% python3 -q
>>> import numpy as np
>>> import numpy.linalg as la
>>> np.set_printoptions(suppress=True, linewidth=100)
>>> E = np.array([[0.0, 1.0, 1.0, 1.0, 1.0],
...     [1.0, 0.0, 1.0, 1.0, 1.0],
...     [1.0, 1.0, 0.0, 1.0, 1.0],
...     [1.0, 1.0, 1.0, 0.0, 1.0],
...     [1.0, 1.0, 1.0, 1.0, 0.0]])
>>> round(la.norm(E[3], 1), 2), np.round(la.norm(E[3], np.inf), 2)
(np.float64(4.0), np.float64(1.0))
>>> round(la.norm(E) ** 2 / la.norm(E, 2) ** 2, 2)
np.float64(1.25)
>>> la.norm(E, axis=1).argmax()
np.int64(0)
>>> np.round(la.norm(E, 2), 2)
np.float64(4.0)
>>> np.round(la.norm(E, axis=1), 2)
array([2., 2., 2., 2., 2.])
>>> np.round(la.norm(E, axis=0), 2)
array([2., 2., 2., 2., 2.])
>>> E[3] @ E[2]
np.float64(3.0)
>>> other = E / np.sqrt((E ** 2).mean(axis=1, keepdims=True))
>>> la.matrix_rank(E - E.mean(axis=1, keepdims=True))
np.int64(4)
>>> other[0].round(2)
array([0.  , 1.12, 1.12, 1.12, 1.12])
>>> np.round(la.norm(other, axis=1), 2)
array([2.24, 2.24, 2.24, 2.24, 2.24])
>>> np.round(E - E.mean(axis=1, keepdims=True), 2)
array([[-0.8,  0.2,  0.2,  0.2,  0.2],
       [ 0.2, -0.8,  0.2,  0.2,  0.2],
       [ 0.2,  0.2, -0.8,  0.2,  0.2],
       [ 0.2,  0.2,  0.2, -0.8,  0.2],
       [ 0.2,  0.2,  0.2,  0.2, -0.8]])
>>> K = np.load("block3.npy")
>>> K
array([[-9.,  1.,  0.,  1.,  0.],
       [ 0.,  3.,  9.,  9.,  1.],
       [ 0.,  3., -1.,  8.,  7.],
       [ 0.,  0.,  7.,  6., -4.],
       [ 0., -1.,  1., -7.,  1.]])
>>> rng = np.random.default_rng(55)
>>> labels = rng.permutation(5)
>>> labels
array([3, 0, 4, 1, 2])
>>> other = K[labels][:, labels]
>>> np.trace(other)
np.float64(0.0)
>>> np.round(la.det(other), 2), round(la.det(K[labels]), 2)
(np.float64(5580.0), np.float64(-5580.0))
>>> K @ K
array([[ 81.,  -6.,  16.,   6.,  -3.],
       [  0.,  35.,  82., 146.,  31.],
       [  0.,  -1.,  91.,  18., -29.],
       [  0.,  25.,  31., 120.,  21.],
       [  0.,  -1., -58., -50.,  35.]])
>>> np.trace(K)
np.float64(0.0)
>>> np.allclose(K, K.T)
False
>>> A = np.load("case6.npy")
>>> A
array([[ 2.9 , -3.33, -0.52,  0.82,  2.94],
       [ 3.21,  2.05, -0.59, -2.88, -1.46],
       [-0.78, -0.79, -0.49,  0.36, -0.25],
       [-2.58,  0.21,  0.96,  1.5 ,  0.3 ],
       [-1.9 , -0.91,  0.51,  1.64,  0.83],
       [-0.46, -4.09, -2.12,  1.06,  0.38]])
>>> np.allclose(A[:-1].T @ la.lstsq(A[:-1].T, A[-1])[0], A[-1])
True
>>> np.abs(np.diag(la.qr(A)[1])) > 1e-9
array([ True,  True,  True, False, False])
>>> np.unique(A.round(6), axis=0).shape
(6, 5)
>>> T = np.stack([A, -1 * A, A[::-1]])
>>> la.matrix_rank(T.reshape(3, -1))
np.int64(2)
>>> np.round(la.norm(T, axis=(1, 2)), 2)
array([9.84, 9.84, 9.84])
>>> (T @ A.T).shape
(3, 6, 6)
>>> mat = np.arange(24).reshape(4, 6) + 4
>>> mat
array([[ 4,  5,  6,  7,  8,  9],
       [10, 11, 12, 13, 14, 15],
       [16, 17, 18, 19, 20, 21],
       [22, 23, 24, 25, 26, 27]])
>>> other = mat + rng.integers(-2, 3, (4, 2)) @ rng.integers(-2, 3, (2, 6))
>>> other
array([[ 3,  4,  9,  6,  8, 10],
       [ 9, 12, 11, 16, 16, 12],
       [16, 17, 18, 19, 20, 21],
       [23, 22, 25, 22, 24, 30]])
>>> np.abs(other - mat).sum(axis=1)
array([ 7, 11,  0, 11])
>>> np.round(la.svd(other - mat, compute_uv=False), 2) + 0
array([7.35, 3.01, 0.  , 0.  ])
>>> other - mat
array([[-1, -1,  3, -1,  0,  1],
       [-1,  1, -1,  3,  2, -3],
       [ 0,  0,  0,  0,  0,  0],
       [ 1, -1,  1, -3, -2,  3]])
>>> la.matrix_rank(other - mat, tol=1e-8)
np.int64(2)
>>> W1 = np.array([[-2, -3, 3],
...     [3, -2, 0],
...     [3, 0, -2],
...     [0, 0, -2],
...     [-2, 0, 2],
...     [0, -3, -1]])
>>> coef = np.array([0, 2, 2])
>>> H = np.maximum(mat @ W1 + coef, 0)
>>> (H > 0).mean(axis=0)
array([1., 0., 0.])
>>> C = np.array([[4, 1], [2, 3], [-4, 2]])
>>> (H @ C).round(6).argmax(axis=1)
array([0, 0, 0, 0])
>>> H @ C
array([[ 36,   9],
       [ 84,  21],
       [132,  33],
       [180,  45]])
>>> other = mat / np.sqrt((mat ** 2).mean(axis=1, keepdims=True))
>>> np.round(la.norm(other, axis=1), 2)
array([2.45, 2.45, 2.45, 2.45])
>>> mat - mat.mean(axis=1, keepdims=True)
array([[-2.5, -1.5, -0.5,  0.5,  1.5,  2.5],
       [-2.5, -1.5, -0.5,  0.5,  1.5,  2.5],
       [-2.5, -1.5, -0.5,  0.5,  1.5,  2.5],
       [-2.5, -1.5, -0.5,  0.5,  1.5,  2.5]])
>>> la.matrix_rank(other) == la.matrix_rank(mat)
np.True_
>>> la.matrix_rank(mat - mat.mean(axis=1, keepdims=True))
np.int64(1)
>>> Uu, sig, vt = la.svd(mat)
>>> sig.round(2) + 0
array([83.1 ,  3.31,  0.  ,  0.  ])
>>> other = Uu[:, :2] @ np.diag(sig[:2]) @ vt[:2]
>>> other.round(2)
array([[ 4.,  5.,  6.,  7.,  8.,  9.],
       [10., 11., 12., 13., 14., 15.],
       [16., 17., 18., 19., 20., 21.],
       [22., 23., 24., 25., 26., 27.]])
>>> la.matrix_rank(mat, rtol=0.05)
np.int64(1)
>>> M = np.load("out18.npy")
>>> M
array([[0.5 , 0.5 , 0.  ],
       [0.33, 0.67, 0.  ],
       [0.  , 0.  , 1.  ]])
>>> np.round(np.poly(M), 2)
array([ 1.  , -2.17,  1.34, -0.17])
>>> round(la.det(2 * M), 2), np.round(la.det(M), 2)
(np.float64(1.36), np.float64(0.17))
>>> round(la.eigvals(M).sum().real, 2)
np.float64(2.17)
>>> x = np.array([-1, 0, -2])
>>> M @ np.ones(3)
array([1., 1., 1.])
>>> M @ np.eye(3)[0]
array([0.5 , 0.33, 0.  ])
>>> la.norm(M @ x) <= la.norm(M, 2) * la.norm(x) + 1e-9
np.True_
>>> M.sum(axis=1)
array([1., 1., 1.])
>>> M @ np.ones(3)
array([1., 1., 1.])
>>> pr = np.eye(3)[1]
>>> for _ in range(4):
...     pr = pr @ M
...     print(pr.round(2))
... 
[0.33 0.67 0.  ]
[0.39 0.61 0.  ]
[0.4 0.6 0. ]
[0.4 0.6 0. ]
>>> other = M / la.norm(M, axis=1, keepdims=True)
>>> G = other @ other.T
>>> G.round(2)
array([[1.  , 0.95, 0.  ],
       [0.95, 1.  , 0.  ],
       [0.  , 0.  , 1.  ]])
>>> np.round(np.degrees(np.arccos(np.clip(G[0, 1], -1, 1))), 2)
np.float64(18.78)
>>> (G - 2 * np.eye(3)).round(6).argmax(axis=1)
array([1, 0, 0])
>>> np.round(la.norm(other, axis=1), 2)
array([1., 1., 1.])
>>> np.argwhere(np.triu(np.abs(G) > 0.95, 1))
array([], shape=(0, 2), dtype=int64)
>>> F = rng.normal(size=(16, 6))
>>> F = 10 * F / la.norm(F, axis=1, keepdims=True)
>>> F.round(2)
array([[-0.72, -2.18,  2.42, -7.46,  5.75,  0.23],
       [-6.42,  5.62,  3.36, -1.63, -3.12,  1.87],
       [-5.84, -4.28,  4.78,  1.34,  4.7 ,  0.9 ],
       [ 5.18, -2.95,  3.81,  3.1 ,  3.77,  5.12],
       [-0.74,  0.54,  6.93,  4.6 ,  3.69, -4.06],
       [ 5.67,  1.78,  2.93, -4.32,  1.28, -5.98],
       [ 6.64,  1.12,  2.68, -6.1 ,  3.2 , -0.13],
       [-5.82,  1.48, -0.37, -5.02,  4.11, -4.67],
       [-1.82, -4.99, -4.49,  1.47,  6.89, -1.42],
       [-0.57, -0.72,  4.06,  8.92,  1.75, -0.13],
       [ 6.96,  5.12, -0.67,  1.35, -4.58,  1.43],
       [-3.25,  4.02,  4.01, -5.17, -5.11, -2.08],
       [-0.4 ,  4.97, -1.52,  4.76, -6.97, -1.24],
       [-0.9 , -5.76, -5.19,  3.34,  1.6 ,  5.04],
       [-5.3 ,  3.98,  4.74,  5.52, -0.15, -1.74],
       [ 2.19,  0.58,  3.61, -8.9 , -1.35,  0.84]])
>>> Xs = F - F.mean(axis=0)
>>> Uu, sig, vt = la.svd(Xs, full_matrices=False)
>>> (np.sign(Uu[:, 0]) == np.sign(Uu[0, 0])).astype(int)
array([1, 1, 0, 0, 0, 1, 1, 1, 0, 0, 1, 1, 0, 0, 0, 1])
>>> np.abs(Uu[:, 0]).argmax()
np.int64(15)
>>> np.round(np.abs(vt[-1]), 2)
array([0.01, 0.72, 0.17, 0.03, 0.57, 0.35])
>>> sig.round(2)
array([21.49, 20.36, 17.62, 13.76, 10.82,  4.73])
>>> np.round(Xs.mean(axis=0), 2) + 0
array([0., 0., 0., 0., 0., 0.])
>>> np.searchsorted(np.cumsum(sig ** 2) / (sig ** 2).sum(), 0.9) + 1
np.int64(4)
